$ python -q
>>> import numpy as np
>>> from numpy import linalg as LA
>>> np.set_printoptions(suppress=True, linewidth=200)
>>> def rd(a):
...     return np.round(a, 2) + 0
... 
>>> feats = np.load("layer17.npy")
>>> feats
array([[-1,  2,  0, -3],
       [-3, -1,  2,  0],
       [ 0, -3, -1,  2],
       [ 2,  0, -3, -1]])
>>> rng = np.random.default_rng(795)
>>> idx = rng.permutation(4)
>>> idx
array([2, 3, 1, 0])
>>> A2 = feats[idx][:, idx]
>>> rd(LA.det(A2)), rd(LA.det(feats[idx]))
(np.float64(0.0), np.float64(0.0))
>>> rd(np.sort(np.abs(LA.eigvals(A2))))
array([0. , 2. , 5.1, 5.1])
>>> np.diag(A2)
array([-1, -1, -1, -1])
>>> np.trace(A2)
np.int64(-4)
>>> A2
array([[-1,  2, -3,  0],
       [-3, -1,  0,  2],
       [ 2,  0, -1, -3],
       [ 0, -3,  2, -1]])
>>> W0 = np.load("arr.npy")
>>> rd(W0)
array([[-0.71, -3.5 ,  1.79,  0.16],
       [ 3.1 , -1.11, -1.1 ,  1.99],
       [-0.48, -1.59, -3.13, -1.87],
       [-2.38, -0.07, -1.34,  2.92]])
>>> idx = rng.permutation(4)
>>> idx
array([2, 3, 1, 0])
>>> A2 = W0[idx][:, idx]
>>> rd(A2)
array([[-3.13, -1.87, -1.59, -0.48],
       [-1.34,  2.92, -0.07, -2.38],
       [-1.1 ,  1.99, -1.11,  3.1 ],
       [ 1.79,  0.16, -3.5 , -0.71]])
>>> rd(LA.det(A2)), rd(LA.det(W0[idx]))
(np.float64(-256.0), np.float64(256.0))
>>> rd(np.trace(A2))
np.float64(-2.03)
>>> rd(np.diag(A2))
array([-3.13,  2.92, -1.11, -0.71])
>>> arr = np.loadtxt("m.csv", delimiter=",")
>>> arr
array([[ 2., -1.,  2.,  1.],
       [ 3., -2.,  3.,  3.],
       [-1.,  3., -2., -3.],
       [-2., -3.,  1.,  0.]])
>>> arr.mean(axis=0)
array([ 0.5 , -0.75,  1.  ,  0.25])
>>> np.diff(arr, axis=0)
array([[ 1., -1.,  1.,  2.],
       [-4.,  5., -5., -6.],
       [-1., -6.,  3.,  3.]])
>>> rd(LA.norm(arr))
np.float64(8.83)
>>> np.zeros(4, 4)
Traceback (most recent call last):
  File "<python-input-29>", line 1, in <module>
    np.zeros(4, 4)
    ~~~~~~~~^^^^^^
TypeError: Cannot interpret '4' as a data type
>>> def softmax(z):
...     e = np.exp(z - z.max(axis=-1, keepdims=True))
...     return e / e.sum(axis=-1, keepdims=True)
... 
>>> rd(softmax(arr[2] + -1))
array([0.02, 0.97, 0.01, 0.  ])
>>> rd(softmax(arr[2]))
array([0.02, 0.97, 0.01, 0.  ])
>>> softmax(arr).sum(axis=1)
array([1., 1., 1., 1.])
>>> S = arr @ arr.T / np.sqrt(4)
>>> rd(softmax(S + np.triu(np.full(S.shape, -np.inf), 1)))
array([[1.  , 0.  , 0.  , 0.  ],
       [0.  , 1.  , 0.  , 0.  ],
       [0.  , 0.  , 1.  , 0.  ],
       [0.  , 0.  , 0.  , 0.99]])
>>> rd(softmax(S)[2] @ arr)
array([-1.,  3., -2., -3.])
>>> rd(softmax(S))
array([[0.03, 0.97, 0.  , 0.  ],
       [0.  , 1.  , 0.  , 0.  ],
       [0.  , 0.  , 1.  , 0.  ],
       [0.  , 0.  , 0.  , 0.99]])
>>> softmax(S).round(6).argmax(axis=1)
array([1, 1, 2, 3])
>>> idx = rng.permutation(4)
>>> idx
array([2, 1, 3, 0])
>>> A2 = arr[idx][:, idx]
>>> rd(LA.det(A2)), rd(LA.det(arr[idx]))
(np.float64(4.0), np.float64(4.0))
>>> np.kron(np.eye(2, dtype=int), arr)
array([[ 2., -1.,  2.,  1.,  0., -0.,  0.,  0.],
       [ 3., -2.,  3.,  3.,  0., -0.,  0.,  0.],
       [-1.,  3., -2., -3., -0.,  0., -0., -0.],
       [-2., -3.,  1.,  0., -0., -0.,  0.,  0.],
       [ 0., -0.,  0.,  0.,  2., -1.,  2.,  1.],
       [ 0., -0.,  0.,  0.,  3., -2.,  3.,  3.],
       [-0.,  0., -0., -0., -1.,  3., -2., -3.],
       [-0., -0.,  0.,  0., -2., -3.,  1.,  0.]])
>>> rd(LA.det(2 * arr)), rd(LA.det(arr))
(np.float64(64.0), np.float64(4.0))
>>> rd(LA.eigvals(arr))
array([-2.18+3.36j, -2.18-3.36j,  2.26+0.j  ,  0.11+0.j  ])
>>> rd(np.poly(arr))
array([  1.,   2.,   6., -37.,   4.])
>>> np.einsum("ii->", arr)
np.float64(-2.0)
>>> J = np.array([[3, -5, 0, 0], [-2, 2, 0, 0], [0, 0, 3, -5], [0, 0, -2, 2]])
>>> U, sigma, Vh = LA.svd(J)
>>> np.argmax(sigma[:-1] / (sigma[1:] + 1e-6)) + 1
np.int64(2)
>>> rd(sigma)
array([6.45, 6.45, 0.62, 0.62])
>>> A2 = U[:, :2] @ np.diag(sigma[:2]) @ Vh[:2]
>>> rd(A2)
array([[ 3.22, -4.85,  0.  ,  0.  ],
       [-1.53,  2.31,  0.  ,  0.  ],
       [ 0.  ,  0.  ,  3.22, -4.85],
       [ 0.  ,  0.  , -1.53,  2.31]])
>>> rd(LA.norm(J - A2, 2)), rd(sigma[2])
(np.float64(0.62), np.float64(0.62))
>>> LA.matrix_rank(J, rtol=0.05)
np.int64(4)
>>> M = np.load("dump.npy")
>>> M
array([[ 2.52, -1.69, -1.02,  3.36],
       [-1.69, -3.07,  0.48, -0.42],
       [-1.02,  0.48, -2.86, -0.79],
       [ 3.36, -0.42, -0.79, -1.59]])
>>> idx = rng.permutation(4)
>>> A2 = M[:, idx] * rng.choice([-1, 1], 4)
>>> A2
array([[ 3.36,  1.69, -2.52, -1.02],
       [-0.42,  3.07,  1.69,  0.48],
       [-0.79, -0.48,  1.02, -2.86],
       [-1.59,  0.42, -3.36, -0.79]])
>>> U, _, Vh = LA.svd(M.T @ A2)
>>> idx
array([3, 1, 0, 2])
>>> np.allclose(A2 @ A2.T, A2.T @ A2)
False
>>> rd(np.trace(A2))
np.float64(6.66)
>>> rd(LA.det(A2))
np.float64(-179.71)
>>> w, evecs = LA.eigh(M)
>>> rd(LA.eigvalsh(M + 2 * np.eye(4)))
array([-1.99, -1.01, -1.  ,  7.  ])
>>> rd(LA.svd(M, compute_uv=False))
array([5.  , 3.99, 3.01, 3.  ])
>>> rd(LA.eigvalsh(M @ M))
array([ 8.99,  9.03, 15.94, 24.96])
>>> rd(w.sum()), np.trace(M)
(np.float64(-5.0), np.float64(-5.0))
>>> np.abs(evecs[:, -1]).round(6).argmax()
np.int64(0)
>>> rd(w)
array([-3.99, -3.01, -3.  ,  5.  ])
>>> rd(evecs @ np.diag(w) @ evecs.T)
array([[ 2.52, -1.69, -1.02,  3.36],
       [-1.69, -3.07,  0.48, -0.42],
       [-1.02,  0.48, -2.86, -0.79],
       [ 3.36, -0.42, -0.79, -1.59]])
>>> A = np.load("w.npy")
>>> A
array([[ 2,  0,  0],
       [ 0, -2,  0],
       [ 0,  0,  3]])
>>> A2 = LA.inv(A)
>>> rd(LA.det(A) * LA.det(A2))
np.float64(1.0)
>>> rd(LA.det(A) * A2)
array([[-6.,  0.,  0.],
       [ 0.,  6.,  0.],
       [ 0.,  0., -4.]])
>>> rd(LA.slogdet(A)[0])
np.float64(-1.0)
>>> np.all(LA.eigvalsh(A) > 0)
np.False_
>>> try:
...     LA.cholesky(A)
... except LA.LinAlgError as e:
...     print("failed:", e)
... 
failed: Matrix is not positive definite
>>> [round(float(LA.det(A[:i, :i])), 2) + 0 for i in range(1, 4)]
[2.0, -4.0, -12.0]
>>> rd(softmax(A).sum(axis=1))
array([1., 1., 1.])
>>> rd(softmax(A[2] + 4))
array([0.05, 0.05, 0.91])
>>> S = A @ A.T / np.sqrt(3)
>>> softmax(S).round(6).argmax(axis=1)
array([0, 1, 2])
>>> rd(softmax(S))
array([[0.83, 0.08, 0.08],
       [0.08, 0.83, 0.08],
       [0.01, 0.01, 0.99]])
>>> q, r_ = LA.qr(A)
>>> r_
array([[ 2.,  0.,  0.],
       [ 0., -2.,  0.],
       [ 0.,  0.,  3.]])
>>> q.T @ q
array([[1., 0., 0.],
       [0., 1., 0.],
       [0., 0., 1.]])
>>> np.trace(q @ q.T)
np.float64(3.0)
>>> q
array([[ 1.,  0.,  0.],
       [-0.,  1.,  0.],
       [-0., -0.,  1.]])
>>> np.allclose(r_.T @ r_, A.T @ A)
True
>>> u, v = A[2], A[0]
>>> u @ u
np.int64(9)
>>> pr = (u @ v) / (u @ u) * u
>>> v - pr
array([2., 0., 0.])
>>> pr
array([0., 0., 0.])
>>> np.outer(u, v)
array([[0, 0, 0],
       [0, 0, 0],
       [6, 0, 0]])
>>> mat = np.loadtxt("data.csv", delimiter=",")
>>> mat
array([[0., 0., 0.],
       [0., 0., 0.],
       [0., 0., 3.]])
>>> u = np.array([-1, 1, 0])
>>> np.array([np.convolve(row, u, "same") for row in mat])
array([[ 0.,  0.,  0.],
       [ 0.,  0.,  0.],
       [ 0., -3.,  3.]])
>>> K = np.load("run11.npy")
>>> K
array([[0, 1, 1],
       [1, 0, 1],
       [1, 1, 0]])
>>> vec = np.array([0, 2, 2])
>>> target = K @ vec
>>> target
array([4, 2, 2])
>>> rd(LA.solve(K, target + K[:, 1]))
array([0., 3., 2.])
>>> rd(LA.solve(K, K[:, 0]))
array([1., 0., 0.])
>>> LA.matrix_power(K, 4)
array([[6, 5, 5],
       [5, 6, 5],
       [5, 5, 6]])
>>> (K + K.T) / 2
array([[0., 1., 1.],
       [1., 0., 1.],
       [1., 1., 0.]])
>>> (K - K.T) / 2
array([[0., 0., 0.],
       [0., 0., 0.],
       [0., 0., 0.]])
>>> w, evecs = LA.eigh(K)
>>> np.abs(evecs[:, -1]).round(6).argmax()
np.int64(0)
>>> rd(evecs.T @ evecs)
array([[1., 0., 0.],
       [0., 1., 0.],
       [0., 0., 1.]])
>>> rd(evecs @ np.diag(w) @ evecs.T)
array([[0., 1., 1.],
       [1., 0., 1.],
       [1., 1., 0.]])
>>> (w > 1e-8).sum(), (w < -1e-8).sum()
(np.int64(1), np.int64(2))
>>> w, evecs = LA.eig(K)
>>> rd(np.prod(w))
np.float64(2.0)
>>> rd(K @ evecs[:, 0] - w[0] * evecs[:, 0])
array([0., 0., 0.])
>>> rd(softmax(M).sum(axis=1))
array([1., 1., 1., 1.])
>>> S = M @ M.T / np.sqrt(4)
>>> softmax(S).round(6).argmax(axis=1)
array([0, 1, 2, 3])
>>> rd(softmax(S))
array([[1.  , 0.  , 0.  , 0.  ],
       [0.  , 1.  , 0.  , 0.  ],
       [0.  , 0.  , 0.99, 0.01],
       [0.01, 0.  , 0.  , 0.99]])
>>> rd(softmax(S + np.triu(np.full(S.shape, -np.inf), 1)))
array([[1.  , 0.  , 0.  , 0.  ],
       [0.  , 1.  , 0.  , 0.  ],
       [0.  , 0.  , 0.99, 0.  ],
       [0.01, 0.  , 0.  , 0.99]])
